In [1]: import numpy as np

In [2]: np.set_printoptions(precision=3, suppress=True, linewidth=200)

In [3]: mat = np.tanh(np.array([[-0.5, -1.4, -2.6],
   ...:     [-1.3, -0.8, -2.0],
   ...:     [-0.3, -0.8, -0.7],
   ...:     [0.5, -0.4, 0.8],
   ...:     [-1.3, 1.0, -1.3],
   ...:     [0.0, 1.0, -0.3],
   ...:     [-2.0, -0.2, 0.0],
   ...:     [-0.8, 0.1, 1.5],
   ...:     [1.6, -1.7, 0.8],
   ...:     [0.5, 0.3, 2.0],
   ...:     [1.4, 0.5, 0.7],
   ...:     [0.2, -0.5, 1.5],
   ...:     [-1.6, 0.5, -0.3],
   ...:     [-1.7, 0.1, -0.7],
   ...:     [-0.7, 0.6, 0.4],
   ...:     [0.5, -0.1, -1.6],
   ...:     [-0.2, -0.6, 0.6]]) @ np.array([[0.1, 0.3, -0.4, -1.0, -1.4],
   ...:     [0.2, 0.4, -0.4, -0.3, 1.5],
   ...:     [-0.9, 1.8, -0.2, 1.3, -1.8]]))

In [4]: mat
Out[4]: 
array([[ 0.965, -1.   ,  0.856, -0.986,  0.997],
       [ 0.907, -1.   ,  0.845, -0.786,  1.   ],
       [ 0.414, -0.932,  0.523, -0.354,  0.446],
       [-0.635,  0.892, -0.197,  0.578, -0.992],
       [ 0.845, -0.981,  0.363, -0.598,  1.   ],
       [ 0.438, -0.139, -0.327, -0.598,  0.967],
       [-0.235, -0.592,  0.706,  0.968,  0.987],
       [-0.887,  0.987, -0.02 ,  0.991, -0.892],
       [-0.716,  0.845, -0.119, -0.05 , -1.   ],
       [-0.934,  0.999, -0.617,  0.965, -0.999],
       [-0.371,  0.954, -0.716, -0.565, -0.986],
       [-0.892,  0.988, -0.178,  0.956, -0.999],
       [ 0.207, -0.675,  0.462,  0.786,  0.998],
       [ 0.446, -0.939,  0.653,  0.641,  0.999],
       [-0.3  ,  0.635, -0.04 ,  0.778,  0.821],
       [ 0.9  , -0.992,  0.159, -0.988,  0.966],
       [-0.592,  0.653,  0.197,  0.821, -0.935]])

In [5]: G = np.cov(mat, rowvar=False)

In [6]: np.round(np.corrcoef(mat[:, 2], mat[:, 0])[0, 1], 3)
Out[6]: np.float64(0.648)

In [7]: print(np.argsort(-mat.std(axis=0).round(6), kind="stable"))
[4 1 3 0 2]

In [8]: print(np.linalg.eigvalsh(G)[::-1])
[2.414 0.48  0.131 0.032 0.011]
